% python3 -q
>>> import numpy as np
>>> from numpy import linalg as LA
>>> np.set_printoptions(suppress=True, linewidth=160)
>>> rd = lambda a: np.round(a, 2) + 0
>>> feats = np.array([[3, 0, 2, 2], [2, 3, 3, 0], [0, 3, 2, 3], [0, 2, 0, 1]])
>>> print(feats)
[[3 0 2 2]
 [2 3 3 0]
 [0 3 2 3]
 [0 2 0 1]]
>>> th = np.radians(96)
>>> r_ = np.eye(4)
>>> r_[0, 0] = r_[1, 1] = np.cos(th)
>>> r_[0, 1], r_[1, 0] = -np.sin(th), np.sin(th)
>>> print(rd(r_))
[[-0.1  -0.99  0.    0.  ]
 [ 0.99 -0.1   0.    0.  ]
 [ 0.    0.    1.    0.  ]
 [ 0.    0.    0.    1.  ]]
>>> B = feats @ r_.T
>>> print(np.allclose(feats @ feats.T, B @ B.T))
True
>>> print(np.allclose(LA.norm(feats, axis=1), LA.norm(B, axis=1)))
True
>>> print(rd(np.abs(B - feats).max(axis=0)))
[5.19 3.31 0.   0.  ]
>>> rng = np.random.default_rng(92)
>>> data = np.triu(rng.random((3, 3)) < 0.8, 1).astype(int)
>>> data = data + data.T
>>> print(data)
[[0 1 1]
 [1 0 0]
 [1 0 0]]
>>> # equal to its transpose
>>> f = np.array([-2, -1, 1, 1])
>>> B = feats + np.outer(f, np.eye(4)[3])
>>> print(LA.matrix_rank(LA.inv(B) - LA.inv(feats), tol=1e-8))
1
>>> print(B)
[[ 3.  0.  2.  0.]
 [ 2.  3.  3. -1.]
 [ 0.  3.  2.  4.]
 [ 0.  2.  0.  2.]]
>>> print(LA.matrix_rank(B - feats))
1
>>> def softmax(z):
...     e = np.exp(z - z.max(axis=-1, keepdims=True))
...     return e / e.sum(axis=-1, keepdims=True)
... 
>>> print(rd(softmax(B[0] + -1)))
[0.68 0.03 0.25 0.03]
>>> print(rd(softmax(10 * B[0])))
[1. 0. 0. 0.]
>>> scores = B @ B.T / np.sqrt(4)
>>> print(rd(softmax(scores)[0] @ B))
[ 2.6   1.15  2.37 -0.35]
>>> print(rd(softmax(scores + np.triu(np.full(scores.shape, -np.inf), 1))))
[[1.   0.   0.   0.  ]
 [0.   1.   0.   0.  ]
 [0.   0.   1.   0.  ]
 [0.   0.01 0.95 0.05]]
>>> print(softmax(scores).round(6).argmax(axis=1))
[0 1 2 2]
>>> W0 = np.load("run18.npy")
>>> print(W0)
[[ 6  0  9]
 [ 7  1 12]
 [ 9  3 18]
 [ 5  1  9]]
>>> print(softmax(W0).sum(axis=1))
[1. 1. 1. 1.]
>>> scores = W0 @ W0.T / np.sqrt(3)
>>> print(rd(softmax(scores)))
[[0. 0. 1. 0.]
 [0. 0. 1. 0.]
 [0. 0. 1. 0.]
 [0. 0. 1. 0.]]
>>> print(softmax(scores)[3] @ W0)
[ 9.  3. 18.]
>>> m1 = np.loadtxt("x.csv", delimiter=",")
>>> print(rd(m1))
[[-0.45 -0.1   0.89]
 [ 0.06 -0.99 -0.08]
 [ 0.89  0.02  0.45]]
>>> print(rd(np.einsum("ij,ji->", m1, m1)))
2.96
>>> print(rd(np.einsum("ii->", m1)))
-0.99
>>> print(rd(LA.det(m1[::-1])))
-1.0
>>> print(rd(np.poly(m1)))
[ 1.    0.99 -0.99 -1.  ]
>>> w1 = np.array([[0, -2, 0, 0], [0, 2, 0, 2], [-1, -1, -2, -1], [1, 0, -2, 2]])
>>> beta = np.array([1, 3, 0, 3])
>>> hid = np.maximum(feats @ w1 + beta, 0)
>>> print((hid > 0).mean(axis=0))
[0.75 0.75 0.   1.  ]
>>> print((hid > 0).astype(int))
[[1 0 0 1]
 [0 1 0 1]
 [1 1 0 1]
 [1 1 0 1]]
>>> print(hid)
[[ 1  0  0  5]
 [ 0  2  0  6]
 [ 2  7  0 13]
 [ 2  7  0  9]]
>>> C = np.array([[2, -4, -4], [3, -1, 3], [3, -5, 1], [2, 5, 3]])
>>> print(w1 @ C)
[[ -6   2  -6]
 [ 10   8  12]
 [-13  10  -4]
 [  0  16   0]]
>>> print(hid @ C)
[[12 21 11]
 [18 28 24]
 [51 50 52]
 [43 30 40]]
>>> U, s, vt = LA.svd(hid)
>>> print(rd(s))
[20.26  3.23  1.    0.  ]
>>> print(np.argmax(s[:-1] / (s[1:] + 1e-6)) + 1)
3
>>> B = U[:, :3] @ np.diag(s[:3]) @ vt[:3]
>>> print(rd(LA.norm(hid - B, 2)), s[3])
0.0 0.0
>>> print(LA.matrix_rank(B))
3
>>> print(rd(B))
[[ 1.  0.  0.  5.]
 [ 0.  2.  0.  6.]
 [ 2.  7.  0. 13.]
 [ 2.  7.  0.  9.]]
>>> x = np.array([-1, 1, -2])
>>> print([p for p in range(1, 25) if np.allclose(LA.matrix_power(m1, p), np.eye(3))])
[]
>>> print(rd(LA.norm(x)), rd(LA.norm(m1 @ x)))
2.45 2.45
>>> print(rd(LA.det(m1)))
1.0
>>> print(rd(LA.inv(m1)))
[[-0.45  0.06  0.89]
 [-0.1  -0.99  0.02]
 [ 0.89 -0.08  0.45]]
>>> print(3 - LA.matrix_rank(m1 - np.eye(3), tol=1e-8))
1
>>> print(rd(m1.T @ (m1 @ x)))
[-1.  1. -2.]
>>> X = np.load("mat.npy")
>>> print(rd(X))
[[ 1.    0.    0.  ]
 [ 0.    0.31  0.95]
 [ 0.   -0.95  0.31]]
>>> # orthonormal columns
>>> x = np.array([1, 2, 1])
>>> print(3 - LA.matrix_rank(X - np.eye(3), tol=1e-8))
1
>>> print(rd(np.sort(np.abs(np.degrees(np.angle(LA.eigvals(X)))))))
[ 0. 72. 72.]
>>> print([p for p in range(1, 25) if np.allclose(LA.matrix_power(X, p), np.eye(3))])
[5, 10, 15, 20]
>>> A = np.load("out12.npy")
>>> print(A)
[[ 1.06 -7.    1.93]
 [ 0.94 -6.98  1.99]
 [ 0.98 -6.99  2.  ]
 [ 0.94 -6.99  1.99]
 [ 1.02 -7.02  1.92]
 [ 0.97 -6.95  2.09]
 [ 0.99 -7.01  2.03]
 [ 1.01 -7.06  2.03]
 [-7.02 -6.95 -4.07]
 [-7.09 -7.   -4.03]
 [-7.07 -7.05 -3.98]
 [-6.95 -6.98 -3.99]
 [-6.93 -6.9  -4.06]
 [-6.95 -7.08 -4.08]
 [-6.97 -7.   -4.02]
 [-7.01 -6.97 -4.  ]]
>>> proj = A @ LA.solve(A.T @ A, A.T)
>>> print(rd(proj @ A[:, 2]))
[ 1.93  1.99  2.    1.99  1.92  2.09  2.03  2.03 -4.07 -4.03 -3.98 -3.99 -4.06 -4.08 -4.02 -4.  ]
>>> print(rd(np.diag(proj)))
[0.33 0.14 0.13 0.14 0.28 0.31 0.14 0.13 0.13 0.19 0.24 0.12 0.19 0.27 0.13 0.15]
>>> print(np.allclose(proj @ proj, proj))
True
>>> B = np.c_[A[:, :2] @ np.array([[1, 0], [0, 3]]), np.array([2, 2, 1, 2, 1, 1, 1, 2, 0, 1, 1, 2, 2, 1, 0, 1])]
>>> print(rd(B))
[[  1.06 -21.     2.  ]
 [  0.94 -20.94   2.  ]
 [  0.98 -20.97   1.  ]
 [  0.94 -20.97   2.  ]
 [  1.02 -21.06   1.  ]
 [  0.97 -20.85   1.  ]
 [  0.99 -21.03   1.  ]
 [  1.01 -21.18   2.  ]
 [ -7.02 -20.85   0.  ]
 [ -7.09 -21.     1.  ]
 [ -7.07 -21.15   1.  ]
 [ -6.95 -20.94   2.  ]
 [ -6.93 -20.7    2.  ]
 [ -6.95 -21.24   1.  ]
 [ -6.97 -21.     0.  ]
 [ -7.01 -20.91   1.  ]]
>>> print(rd(LA.norm(B - A @ LA.lstsq(A, B)[0], axis=0)))
[0.   0.   2.43]
>>> E = np.load("a.npy")
>>> print(E)
[[0 1 0]
 [1 0 0]
 [0 0 0]]
>>> print(softmax(E).sum(axis=1))
[1. 1. 1.]
>>> print(rd(softmax(E[1])))
[0.58 0.21 0.21]
>>> scores = E @ E.T / np.sqrt(3)
>>> print(rd(softmax(scores + np.triu(np.full(scores.shape, -np.inf), 1))))
[[1.   0.   0.  ]
 [0.36 0.64 0.  ]
 [0.33 0.33 0.33]]
>>> print(rd(softmax(scores)))
[[0.47 0.26 0.26]
 [0.26 0.47 0.26]
 [0.33 0.33 0.33]]
>>> J = np.load("case12.npy")
>>> print(J)
[[1 0 0]
 [1 1 0]
 [1 0 1]]
>>> vals, evecs = LA.eig(J)
>>> print(J @ evecs[:, 0] - vals[0] * evecs[:, 0])
[0. 0. 0.]
>>> print(rd(np.sort(LA.eigvals(J @ J))))
[1. 1. 1.]
>>> print(rd(np.sort(LA.eigvals(LA.inv(J)))))
[1. 1. 1.]
>>> print(rd(np.sort(LA.eigvals(J.T))))
[1. 1. 1.]
>>> labels = rng.permutation(3)
>>> print(labels)
[1 2 0]
>>> B = J[labels][:, labels]
>>> print(B)
[[1 0 1]
 [0 1 1]
 [0 0 1]]
>>> print(rd(LA.det(B)), rd(LA.det(J[labels])))
1.0 1.0
>>> print(np.allclose(B, J))
False
>>> print(np.trace(B))
3
